% ipython --no-banner

In [1]: import numpy as np

In [2]: from numpy import linalg as LA

In [3]: np.set_printoptions(suppress=True, linewidth=120)

In [4]: def rd(a):
   ...:     return np.round(a, 3) + 0
   ...: 

In [5]: J = np.load("sample10.npy")

In [6]: J
Out[6]: 
array([[ 1,  0,  0,  0,  0,  0,  0,  0,  0,  0,  0,  0,  0,  0],
       [ 1,  1,  0,  0,  0,  0,  0,  0,  0,  0,  0,  0,  0,  0],
       [ 1,  3,  1,  0,  0,  0,  0,  0,  0,  0,  0,  0,  0,  0],
       [-3,  1, -1,  1,  0,  0,  0,  0,  0,  0,  0,  0,  0,  0],
       [-3,  3,  1,  3,  1,  0,  0,  0,  0,  0,  0,  0,  0,  0],
       [ 3,  0, -3, -1, -2,  1,  0,  0,  0,  0,  0,  0,  0,  0],
       [ 2,  1, -3, -3, -2, -3,  1,  0,  0,  0,  0,  0,  0,  0],
       [ 1,  0,  1,  1, -1, -2, -3,  1,  0,  0,  0,  0,  0,  0],
       [-1,  1, -3,  3,  2,  0,  2,  3,  1,  0,  0,  0,  0,  0],
       [ 0,  0, -2,  3,  2,  3,  0,  3,  3,  1,  0,  0,  0,  0],
       [ 2, -3,  3,  0,  1, -1,  3, -1,  2,  3,  1,  0,  0,  0],
       [ 1, -3,  3,  2,  2,  0,  1,  0, -2,  3,  3,  1,  0,  0],
       [-3,  0, -3,  1,  3,  3, -3, -2, -3,  1, -1,  1,  1,  0],
       [-1, -2, -2,  3,  3, -3, -2,  2,  3,  0,  2, -2, -2,  1]])

In [7]: def softmax(z):
   ...:     e = np.exp(z - z.max(axis=-1, keepdims=True))
   ...:     return e / e.sum(axis=-1, keepdims=True)
   ...: 

In [8]: rd(softmax(J[13]))
Out[8]: array([0.005, 0.002, 0.002, 0.252, 0.252, 0.001, 0.002, 0.093, 0.252, 0.013, 0.093, 0.002, 0.002, 0.034])

In [9]: rd(softmax(J[13] + -1))
Out[9]: array([0.005, 0.002, 0.002, 0.252, 0.252, 0.001, 0.002, 0.093, 0.252, 0.013, 0.093, 0.002, 0.002, 0.034])

In [10]: rd(softmax(J).sum(axis=1))
Out[10]: array([1., 1., 1., 1., 1., 1., 1., 1., 1., 1., 1., 1., 1., 1.])

In [11]: S = J @ J.T / np.sqrt(14)

In [12]: softmax(S).round(6).argmax(axis=1)
Out[12]: array([ 5,  2,  2,  4,  4,  5,  6,  7,  8,  9, 10, 11, 12, 13])

In [13]: np.prod(np.diag(J)), rd(LA.det(J))
Out[13]: (np.int64(1), np.float64(1.0))

In [14]: left, sigma, VT = LA.svd(J)

In [15]: np.argmax(sigma[:-1] / (sigma[1:] + 1e-6)) + 1
Out[15]: np.int64(13)

In [16]: other = left[:, :13] @ np.diag(sigma[:13]) @ VT[:13]

In [17]: rd(np.abs(J - other).max())
Out[17]: np.float64(0.0)

In [18]: LA.matrix_rank(other)
Out[18]: np.int64(13)

In [19]: rd(LA.norm(J - other, 2)), rd(sigma[13])
Out[19]: (np.float64(0.0), np.float64(0.0))

In [20]: t3 = J.reshape(14, 2, -1)

In [21]: t3.sum(axis=1)
Out[21]: 
array([[ 1,  0,  0,  0,  0,  0,  0],
       [ 1,  1,  0,  0,  0,  0,  0],
       [ 1,  3,  1,  0,  0,  0,  0],
       [-3,  1, -1,  1,  0,  0,  0],
       [-3,  3,  1,  3,  1,  0,  0],
       [ 3,  0, -3, -1, -2,  1,  0],
       [ 2,  1, -3, -3, -2, -3,  1],
       [ 2,  0,  1,  1, -1, -2, -3],
       [ 2,  2, -3,  3,  2,  0,  2],
       [ 3,  3, -1,  3,  2,  3,  0],
       [ 1, -1,  6,  1,  1, -1,  3],
       [ 1, -5,  6,  5,  3,  0,  1],
       [-5, -3, -2,  0,  4,  4, -3],
       [ 1,  1, -2,  5,  1, -5, -1]])

In [22]: t3.shape
Out[22]: (14, 2, 7)
